% ipython --no-banner

In [1]: import numpy as np

In [2]: np.set_printoptions(precision=2, suppress=True, linewidth=200)

In [3]: F = np.loadtxt("w.csv", delimiter=",")

In [4]: F
Out[4]: 
array([[ 0., -1., -1.,  0.,  0., -1., -1.,  0.,  0.,  0.,  0., -1.,  0.],
       [-1.,  0., -1.,  0.,  0., -1., -1.,  0.,  0.,  0.,  0., -1.,  0.],
       [-1., -1.,  0.,  0.,  0., -1., -1.,  0.,  0.,  0.,  0., -1.,  0.],
       [ 0.,  0.,  0.,  0., -1.,  0.,  0., -1., -1., -1., -1.,  0., -1.],
       [ 0.,  0.,  0., -1.,  0.,  0.,  0., -1., -1., -1., -1.,  0., -1.],
       [-1., -1., -1.,  0.,  0.,  0., -1.,  0.,  0.,  0.,  0., -1.,  0.],
       [-1., -1., -1.,  0.,  0., -1.,  0.,  0.,  0.,  0.,  0., -1.,  0.],
       [ 0.,  0.,  0., -1., -1.,  0.,  0.,  0., -1., -1., -1.,  0., -1.],
       [ 0.,  0.,  0., -1., -1.,  0.,  0., -1.,  0., -1., -1.,  0., -1.],
       [ 0.,  0.,  0., -1., -1.,  0.,  0., -1., -1.,  0., -1.,  0., -1.],
       [ 0.,  0.,  0., -1., -1.,  0.,  0., -1., -1., -1.,  0.,  0., -1.],
       [-1., -1., -1.,  0.,  0., -1., -1.,  0.,  0.,  0.,  0.,  0.,  0.],
       [ 0.,  0.,  0., -1., -1.,  0.,  0., -1., -1., -1., -1.,  0.,  0.]])

In [5]: np.all(np.linalg.eigvalsh(F) > 0)
Out[5]: np.False_

In [6]: [round(float(np.linalg.det(F[:i, :i])), 2) + 0 for i in range(1, 14)]
Out[6]: [0.0, -1.0, -2.0, 0.0, 2.0, 3.0, 4.0, 8.0, 12.0, 16.0, 20.0, 25.0, 30.0]

In [7]: round(float(np.linalg.eigvalsh(F).min()), 2)
Out[7]: -6.0

In [8]: rng = np.random.default_rng(479)

In [9]: idx = rng.permutation(13)

In [10]: idx
Out[10]: array([ 1,  6,  4,  5,  8,  3,  9, 12,  2,  7, 11, 10,  0])

In [11]: A2 = F[idx][:, idx]

In [12]: np.sort(np.abs(np.linalg.eigvals(A2)))
Out[12]: array([1., 1., 1., 1., 1., 1., 1., 1., 1., 1., 1., 5., 6.])

In [13]: vec = np.array([6, -4, -3, -2, -7, 0, 0, 6, 3, -3, 8, 0, -8])

In [14]: rhs = F @ vec

In [15]: coef, lr = np.zeros(13), 1 / np.linalg.norm(F, 2) ** 2

In [16]: for i in range(6):
    ...:     coef -= lr * F.T @ (F @ coef - rhs)
    ...:     if i % 2 == 0: print(i, round(np.linalg.norm(F @ coef - rhs), 2))
    ...: 
0 16.7
2 15.77
4 14.91

In [17]: np.round(np.linalg.cond(F), 2)
Out[17]: np.float64(6.0)

In [18]: np.allclose(F, F.T)
Out[18]: True

In [19]: np.round(np.linalg.det(F), 2)
Out[19]: np.float64(30.0)

In [20]: np.round(np.abs(np.linalg.eigvals(F)).max(), 2)
Out[20]: np.float64(6.0)

In [21]: np.trace(F)
Out[21]: np.float64(0.0)

In [22]: np.sort(np.abs(np.linalg.eigvals(F)))
Out[22]: array([1., 1., 1., 1., 1., 1., 1., 1., 1., 1., 1., 5., 6.])
